>>> import numpy as np
>>> np.set_printoptions(precision=2, suppress=True, linewidth=120, floatmode="fixed")
>>> def rnd(a):
...     return np.round(a, 2) + 0
... 
>>> W0 = np.load("dump.npy")
>>> W0
array([[0.00, 1.00, 2.00],
       [1.00, 0.00, 0.00],
       [2.00, 0.00, 0.00]])
>>> U, s, VT = np.linalg.svd(W0)
>>> vecs = VT[:(s > 1e-8).sum()]
>>> rng = np.random.default_rng(726027)
>>> x = W0[0] + 3 * W0[1] + rng.integers(2) * np.eye(3)[2]
>>> x
array([3.00, 1.00, 3.00])
>>> np.linalg.matrix_rank(np.vstack([W0, x]))
np.int64(3)
>>> rnd(np.diag(vecs.T @ vecs))
array([1.00, 0.20, 0.80])
>>> U, s, VT = np.linalg.svd(W0)
>>> np.argmax(s[:-1] / (s[1:] + 1e-6)) + 1
np.int64(2)
>>> B = U[:, :2] @ np.diag(s[:2]) @ VT[:2]
>>> rnd(np.abs(W0 - B).max())
np.float64(0.0)
>>> np.linalg.matrix_rank(B)
np.int64(2)
>>> rnd(B)
array([[0.00, 1.00, 2.00],
       [1.00, 0.00, 0.00],
       [2.00, 0.00, 0.00]])
>>> np.kron(np.eye(2, dtype=int), W0)
array([[0.00, 1.00, 2.00, 0.00, 0.00, 0.00],
       [1.00, 0.00, 0.00, 0.00, 0.00, 0.00],
       [2.00, 0.00, 0.00, 0.00, 0.00, 0.00],
       [0.00, 0.00, 0.00, 0.00, 1.00, 2.00],
       [0.00, 0.00, 0.00, 1.00, 0.00, 0.00],
       [0.00, 0.00, 0.00, 2.00, 0.00, 0.00]])
>>> np.einsum("ii->", W0)
np.float64(0.0)
>>> B = np.array([[1, 3, 2], [-1, 1, 3], [1, -3, 3]])
>>> np.vstack([W0, B.T]).shape
(6, 3)
>>> np.einsum("ij->j", W0)
array([3.00, 1.00, 2.00])
>>> np.linalg.matrix_rank(W0 @ B)
np.int64(2)
>>> np.einsum("ij,ij->i", W0, W0)
array([5.00, 1.00, 4.00])
>>> W0 @ B
array([[ 1.00, -5.00,  9.00],
       [ 1.00,  3.00,  2.00],
       [ 2.00,  6.00,  4.00]])
>>> B.T @ W0.T
array([[ 1.00,  1.00,  2.00],
       [-5.00,  3.00,  6.00],
       [ 9.00,  2.00,  4.00]])
>>> feats = np.load("x.npy")
>>> feats
array([[ 1, -2,  3, -1, -2],
       [ 0,  1, -3,  3,  3],
       [ 2,  0, -1,  5,  2],
       [ 1,  2, -4,  5,  8],
       [ 0,  0,  0, -1,  4],
       [ 0,  0,  0, -1,  4],
       [ 0,  0,  0,  0,  0],
       [ 1, -2,  3, -1, -2],
       [ 0,  0,  0,  0,  0],
       [ 1, -1,  0,  2,  1],
       [ 0,  1, -3,  3,  3],
       [ 1,  0, -3,  2,  3],
       [ 0, -1, -2, -1,  2],
       [ 1, -1,  0,  2,  1],
       [ 1, -2, -2,  1,  3],
       [ 1, -1,  0,  2,  1],
       [ 1,  1, -1,  3,  1],
       [ 0,  0,  0,  0,  0],
       [ 0,  0,  0,  0,  0],
       [ 1,  0, -3,  2,  3],
       [ 1,  2, -4,  6,  4],
       [ 2, -1,  2,  2, -1],
       [ 0,  0,  0,  0,  0],
       [ 0,  0,  0,  0,  0],
       [ 0,  1, -3,  3,  3],
       [ 1, -2,  3, -2,  2],
       [ 0, -1, -2, -1,  2]])
>>> x = np.array([-1, 2, -1, 0, 2])
>>> feats @ x
array([-12,  11,   3,  23,   8,   8,   0, -12,   0,  -1,  11,   8,   4,  -1,   3,  -1,   4,   0,   0,   8,  15,  -8,
         0,   0,  11,  -4,   4])
>>> feats * x
array([[-1, -4, -3,  0, -4],
       [ 0,  2,  3,  0,  6],
       [-2,  0,  1,  0,  4],
       [-1,  4,  4,  0, 16],
       [ 0,  0,  0,  0,  8],
       [ 0,  0,  0,  0,  8],
       [ 0,  0,  0,  0,  0],
       [-1, -4, -3,  0, -4],
       [ 0,  0,  0,  0,  0],
       [-1, -2,  0,  0,  2],
       [ 0,  2,  3,  0,  6],
       [-1,  0,  3,  0,  6],
       [ 0, -2,  2,  0,  4],
       [-1, -2,  0,  0,  2],
       [-1, -4,  2,  0,  6],
       [-1, -2,  0,  0,  2],
       [-1,  2,  1,  0,  2],
       [ 0,  0,  0,  0,  0],
       [ 0,  0,  0,  0,  0],
       [-1,  0,  3,  0,  6],
       [-1,  4,  4,  0,  8],
       [-2, -2, -2,  0, -2],
       [ 0,  0,  0,  0,  0],
       [ 0,  0,  0,  0,  0],
       [ 0,  2,  3,  0,  6],
       [-1, -4, -3,  0,  4],
       [ 0, -2,  2,  0,  4]])
>>> np.einsum("ij,j->i", feats, x)
array([-12,  11,   3,  23,   8,   8,   0, -12,   0,  -1,  11,   8,   4,  -1,   3,  -1,   4,   0,   0,   8,  15,  -8,
         0,   0,  11,  -4,   4])
>>> np.sign((feats @ x).round(6))
array([-1,  1,  1,  1,  1,  1,  0, -1,  0, -1,  1,  1,  1, -1,  1, -1,  1,  0,  0,  1,  1, -1,  0,  0,  1, -1,  1])
>>> (feats @ x).argmax()
np.int64(3)
>>> B = np.array([[0, 1, 0], [2, 2, 2], [3, 2, 0], [2, 0, 2]])
>>> W2 = np.array([[-4, -7, 4, 5, 4, 8], [-4, -6, -8, -2, 0, 8], [6, -1, -1, -9, 5, -9]])
>>> F = B @ W2 + 0.05 * rng.normal(size=(4, 6))
>>> rnd(F)
array([[ -4.00,  -6.00,  -7.94,  -2.09,  -0.01,   7.93],
       [ -4.01, -28.07,  -9.98, -11.97,  17.91,  13.98],
       [-20.02, -33.05,  -3.96,  11.05,  11.99,  39.97],
       [  4.09, -15.89,   6.04,  -7.97,  18.09,  -2.04]])
>>> rnd(np.linalg.norm(F, 2) / np.linalg.norm(F))
np.float64(0.9)
>>> np.linalg.cond(F) > 100
np.True_
>>> np.argsort(-np.linalg.norm(F, axis=0).round(6), kind="stable")[:3]
array([1, 5, 4])
>>> Ac = feats - feats.mean(axis=0)
>>> vecs = np.linalg.svd(Ac)[2][:4]
>>> B = Ac - Ac @ vecs.T @ vecs
>>> rnd(np.diag(vecs.T @ vecs))
array([0.31, 0.83, 0.97, 0.89, 0.99])
>>> rnd(np.cov(Ac @ vecs.T, rowvar=False))
array([[10.64,  0.00,  0.00,  0.00],
       [ 0.00,  2.57,  0.00,  0.00],
       [ 0.00,  0.00,  1.10,  0.00],
       [ 0.00,  0.00,  0.00,  0.53]])
>>> E = np.array([[1, 0, 0, 3, 3, 0],
...     [0, 1, 1, 1, 0, 2],
...     [0, 0, 1, 2, 1, 2],
...     [0, 0, 0, 1, 3, 3],
...     [0, 0, 0, 0, 1, 2],
...     [0, 0, 0, 0, 0, 1]])
>>> x = np.array([1, -2, 0, -1, -1, -1])
>>> target = E @ x
>>> target
array([-5, -5, -5, -7, -3, -1])
>>> rnd(np.linalg.solve(E, E[:, 2]))
array([0.00, 0.00, 1.00, 0.00, 0.00, 0.00])
>>> rnd(np.linalg.solve(E.T, E[3]))
array([0.00, 0.00, 0.00, 1.00, 0.00, 0.00])
>>> rnd(np.linalg.solve(E, -3 * target))
array([-3.00,  6.00,  0.00,  3.00,  3.00,  3.00])
>>> rnd(np.linalg.solve(E, target + E[:, 4]))
array([ 1.00, -2.00,  0.00, -1.00,  0.00, -1.00])
>>> z = rng.permutation(6)
>>> z
array([4, 3, 1, 5, 2, 0])
>>> B = E[z][:, z]
>>> rnd(np.sort(np.abs(np.linalg.eigvals(B))))
array([1.00, 1.00, 1.00, 1.00, 1.00, 1.00])
>>> rnd(np.linalg.det(B)), rnd(np.linalg.det(E[z]))
(np.float64(1.0), np.float64(-1.0))
>>> np.trace(B)
np.int64(6)
>>> th = np.radians(60)
>>> r_ = np.eye(6)
>>> r_[1, 1] = r_[3, 3] = np.cos(th)
>>> r_[1, 3], r_[3, 1] = -np.sin(th), np.sin(th)
>>> rnd(r_)
array([[ 1.00,  0.00,  0.00,  0.00,  0.00,  0.00],
       [ 0.00,  0.50,  0.00, -0.87,  0.00,  0.00],
       [ 0.00,  0.00,  1.00,  0.00,  0.00,  0.00],
       [ 0.00,  0.87,  0.00,  0.50,  0.00,  0.00],
       [ 0.00,  0.00,  0.00,  0.00,  1.00,  0.00],
       [ 0.00,  0.00,  0.00,  0.00,  0.00,  1.00]])
>>> B = E @ r_.T
>>> np.allclose(E @ E.T, B @ B.T)
True
